% python3 -q
>>> import numpy as np
>>> np.set_printoptions(precision=3, suppress=True, linewidth=200)
>>> rng = np.random.default_rng(201)
>>> W0 = (rng.random((7, 7)) < 0.3) + np.eye(7)
>>> W0 /= W0.sum(axis=1, keepdims=True)
>>> print(W0)
[[0.5   0.    0.    0.    0.    0.    0.5  ]
 [0.    0.333 0.    0.    0.    0.333 0.333]
 [0.    0.2   0.4   0.2   0.2   0.    0.   ]
 [0.333 0.333 0.    0.333 0.    0.    0.   ]
 [0.    0.25  0.    0.25  0.5   0.    0.   ]
 [0.    0.    0.333 0.    0.333 0.333 0.   ]
 [0.    0.    0.    0.    0.333 0.333 0.333]]
>>> x = np.array([-8, 4, 0, 5, 1, -9, 9])
>>> target = W0 @ x
>>> print(target)
[ 0.5    1.333  2.     0.333  2.75  -2.667  0.333]
>>> print(np.round(np.linalg.solve(W0, target), 3) + 0)
[-8.  4.  0.  5.  1. -9.  9.]
>>> print(np.round(np.linalg.solve(W0, 2 * target), 3) + 0)
[-16.   8.   0.  10.   2. -18.  18.]
>>> print(np.round(np.linalg.solve(W0, W0[:, 5]), 3) + 0)
[0. 0. 0. 0. 0. 1. 0.]
>>> print(round(float(np.linalg.det(W0)), 3))
0.002
>>> print(np.allclose(W0 @ W0.T, W0.T @ W0))
False
>>> print(np.allclose(W0, W0.T))
False
>>> W0.inv()
Traceback (most recent call last):
  File "<python-input-15>", line 1, in <module>
    W0.inv()
    ^^^^^^
AttributeError: 'numpy.ndarray' object has no attribute 'inv'
>>> assert W0 == W0.T
Traceback (most recent call last):
  File "<python-input-16>", line 1, in <module>
    assert W0 == W0.T
           ^^^^^^^^^^
ValueError: The truth value of an array with more than one element is ambiguous. Use a.any() or a.all()
>>> other = W0 / np.sqrt((W0 ** 2).mean(axis=1, keepdims=True))
>>> print(np.linalg.norm(other, axis=1))
[2.646 2.646 2.646 2.646 2.646 2.646 2.646]
>>> print(np.linalg.matrix_rank(other) == np.linalg.matrix_rank(W0))
True
>>> print(np.linalg.matrix_rank(W0 - W0.mean(axis=1, keepdims=True)))
6
>>> F = np.loadtxt("w.csv", delimiter=",")
>>> print(F)
[[ 3.  2.  0. -1.  0.  2. -3. -3. -3. -3.  3. -1.  0.]
 [ 3. -2. -2. -1. -2. -2. -1. -1. -2.  1.  1. -2.  3.]
 [ 3. -3.  2. -1. -3.  3. -3.  1. -1.  2. -3. -3.  2.]
 [ 2. -3. -3. -2. -2. -2.  0. -2.  2. -1. -2.  3.  3.]
 [-3. -2. -1. -2.  2. -1. -2.  1.  2.  1.  1. -2. -3.]
 [ 1.  3.  2. -3. -3.  3. -2. -1. -1.  2.  0. -1.  3.]
 [ 2. -2. -3. -1. -3.  2. -1.  2.  1.  0.  3. -2.  2.]
 [ 2.  2.  2.  1.  0. -2.  1. -1.  0.  1.  1.  0.  2.]
 [-1.  1. -2.  0. -1.  3. -2.  1.  1.  1.  2. -2.  0.]
 [-3.  2.  2.  0.  3.  0. -2.  1.  3.  3. -1.  1.  2.]]
>>> f = np.array([-1, 1, 3])
>>> print(np.polyval(f, F[4]))
[-9. -3.  1. -3.  1.  1. -3.  3.  1.  3.  3. -3. -9.]
>>> print(np.cross(F[4, :3], F[2, :3]))
[-7.  3. 15.]
>>> A = np.arange(60).reshape(6, 10) + -1
>>> print(A)
[[-1  0  1  2  3  4  5  6  7  8]
 [ 9 10 11 12 13 14 15 16 17 18]
 [19 20 21 22 23 24 25 26 27 28]
 [29 30 31 32 33 34 35 36 37 38]
 [39 40 41 42 43 44 45 46 47 48]
 [49 50 51 52 53 54 55 56 57 58]]
>>> other = A / np.sqrt((A ** 2).mean(axis=1, keepdims=True))
>>> print(np.linalg.matrix_rank(other) == np.linalg.matrix_rank(A))
True
>>> print(np.linalg.matrix_rank(A - A.mean(axis=1, keepdims=True)))
1
>>> print(np.linalg.norm(other, axis=1))
[3.162 3.162 3.162 3.162 3.162 3.162]
>>> print(A - A.mean(axis=1, keepdims=True))
[[-4.5 -3.5 -2.5 -1.5 -0.5  0.5  1.5  2.5  3.5  4.5]
 [-4.5 -3.5 -2.5 -1.5 -0.5  0.5  1.5  2.5  3.5  4.5]
 [-4.5 -3.5 -2.5 -1.5 -0.5  0.5  1.5  2.5  3.5  4.5]
 [-4.5 -3.5 -2.5 -1.5 -0.5  0.5  1.5  2.5  3.5  4.5]
 [-4.5 -3.5 -2.5 -1.5 -0.5  0.5  1.5  2.5  3.5  4.5]
 [-4.5 -3.5 -2.5 -1.5 -0.5  0.5  1.5  2.5  3.5  4.5]]
>>> other = np.array([[0, -1, -3],
...     [0, -1, -1],
...     [0, 2, 1],
...     [3, 1, -1],
...     [-1, -1, -3],
...     [-2, 0, -2],
...     [1, 3, 2],
...     [0, 2, 0],
...     [0, 2, -2],
...     [-3, -1, 3]])
>>> print(np.einsum("ij,ij->i", A, A))
[  205  1905  5605 11305 19005 28705]
>>> print(np.einsum("ij->j", A))
[144 150 156 162 168 174 180 186 192 198]
>>> print(np.vstack([A, other.T]).shape)
(9, 10)
>>> print(other.T @ A.T)
[[ -24  -44  -64  -84 -104 -124]
 [  35   95  155  215  275  335]
 [   5  -55 -115 -175 -235 -295]]
>>> print(np.einsum("ik,kj->ji", A, other))
[[ -24  -44  -64  -84 -104 -124]
 [  35   95  155  215  275  335]
 [   5  -55 -115 -175 -235 -295]]
>>> print(A @ other)
[[ -24   35    5]
 [ -44   95  -55]
 [ -64  155 -115]
 [ -84  215 -175]
 [-104  275 -235]
 [-124  335 -295]]
>>> print(round(np.linalg.norm(A, 2) / np.linalg.norm(A), 3))
0.999
>>> print(np.linalg.cond(A) > 100)
True
>>> A @ A
Traceback (most recent call last):
  File "<python-input-42>", line 1, in <module>
    A @ A
    ~~^~~
ValueError: matmul: Input operand 1 has a mismatch in its core dimension 0, with gufunc signature (n?,k),(k,m?)->(n?,m?) (size 6 is different from 10)
>>> cov = A.T @ A
>>> print(np.linalg.matrix_rank(cov))
2
>>> print(np.allclose(cov, cov.T))
True
>>> print(np.round(np.linalg.svd(A, compute_uv=False) ** 2, 3) + 0)
[66599.932   130.068     0.        0.        0.        0.   ]
>>> print(np.round(np.linalg.eigvalsh(cov)[::-1], 3) + 0)
[66599.932   130.068     0.        0.        0.        0.        0.        0.        0.        0.   ]
>>> print((A @ A.T).shape)
(6, 6)
>>> M = np.loadtxt("test7.csv", delimiter=",")
>>> print(M)
[[ 2.  1. -3. -1. -2.  3. -2.  3. -1.  2.]
 [-1.  1. -1.  2. -3. -3. -1.  2.  3.  0.]
 [ 2.  0. -2.  3. -3.  1.  0.  2.  0. -2.]
 [ 0.  2.  1. -2. -3. -2.  0.  1.  0.  1.]
 [ 0.  3.  3. -3. -3.  3.  3. -2.  1.  2.]
 [ 3. -3. -3. -1. -3. -2.  3.  1. -2. -2.]
 [-3.  0.  3.  3. -1. -2. -1.  0.  1.  0.]
 [-3. -2.  0. -1.  0.  3. -1.  0. -2. -3.]
 [ 1.  1. -2.  0.  1. -2.  1. -1.  2.  2.]
 [ 0.  3. -5.  3. -8. -3. -4.  7.  5.  2.]]
>>> Uu, sig, vt = np.linalg.svd(M)
>>> vecs = vt[:(sig > 1e-8).sum()]
>>> x = M[4] + 4 * M[5] + rng.integers(2) * np.eye(10)[3]
>>> print(x)
[ 12.  -9.  -9.  -6. -15.  -5.  15.   2.  -7.  -6.]
>>> print(np.linalg.matrix_rank(np.vstack([M, x])))
10
>>> print(np.round(np.linalg.norm(x - vecs.T @ vecs @ x), 3))
0.084
>>> print(np.allclose(vecs.T @ vecs @ x, x))
False
>>> f, r1 = M[8], M[1]
>>> print(f @ r1)
8.0
>>> print(f @ f)
21.0
>>> p = (f @ r1) / (f @ f) * f
>>> print(np.linalg.matrix_rank(np.outer(f, r1)))
1
>>> t3 = np.stack([M, 4 * M, M[::-1]])
>>> print(np.round(np.linalg.det(t3), 3) + 0)
[0. 0. 0.]
>>> print(t3.shape)
(3, 10, 10)
>>> print(np.einsum("bij,cij->bc", t3, t3))
[[ 568. 2272.  102.]
 [2272. 9088.  408.]
 [ 102.  408.  568.]]
>>> print(np.linalg.matrix_rank(M, rtol=0.1))
7
>>> print([round(float(x), 3) for x in np.linalg.svd(M, compute_uv=False)[:3]])
[16.757, 9.404, 8.726]
>>> print(round(np.linalg.norm(M, 2) / np.linalg.norm(M), 3))
0.703
>>> other = M + rng.integers(-2, 3, (10, 9)) @ rng.integers(-2, 3, (9, 10))
>>> print(other)
[[ -2.   1.  -1.   3.  -4.  -2.  -1.  -3.   2.  -2.]
 [ -8.  -5.  -9.  -6.   5.  12.   0.  16.  -9.   0.]
 [  0.   1.  10.  11. -10.  -4.  -4.   0.   7.  -7.]
 [ 14.   2.  -1.  -2.   0.  -8.   0.  -4.   0.   9.]
 [ -1.   3.   1.   2.  -4.   6.  11.  -2.   0.  -8.]
 [  0.  -3.  10.   3.  -8.  -6.  -8.  -4.  11.  -3.]
 [-14.  -8.   3.   1.   4.   4.  -4.  -2.   8.  -8.]
 [  2.  -6.   7.  -2.   2.   1.  -5.   0.   3.   3.]
 [ 10.   5.  -4.  -7.   2.  -6.  -9.   0.  -1.  18.]
 [  0.   8.  -8.  -5. -10.   0. -11.  10.   7.  10.]]
>>> print(other - M)
[[ -4.   0.   2.   4.  -2.  -5.   1.  -6.   3.  -4.]
 [ -7.  -6.  -8.  -8.   8.  15.   1.  14. -12.   0.]
 [ -2.   1.  12.   8.  -7.  -5.  -4.  -2.   7.  -5.]
 [ 14.   0.  -2.   0.   3.  -6.   0.  -5.   0.   8.]
 [ -1.   0.  -2.   5.  -1.   3.   8.   0.  -1. -10.]
 [ -3.   0.  13.   4.  -5.  -4. -11.  -5.  13.  -1.]
 [-11.  -8.   0.  -2.   5.   6.  -3.  -2.   7.  -8.]
 [  5.  -4.   7.  -1.   2.  -2.  -4.   0.   5.   6.]
 [  9.   4.  -2.  -7.   1.  -4. -10.   1.  -3.  16.]
 [  0.   5.  -3.  -8.  -2.   3.  -7.   3.   2.   8.]]
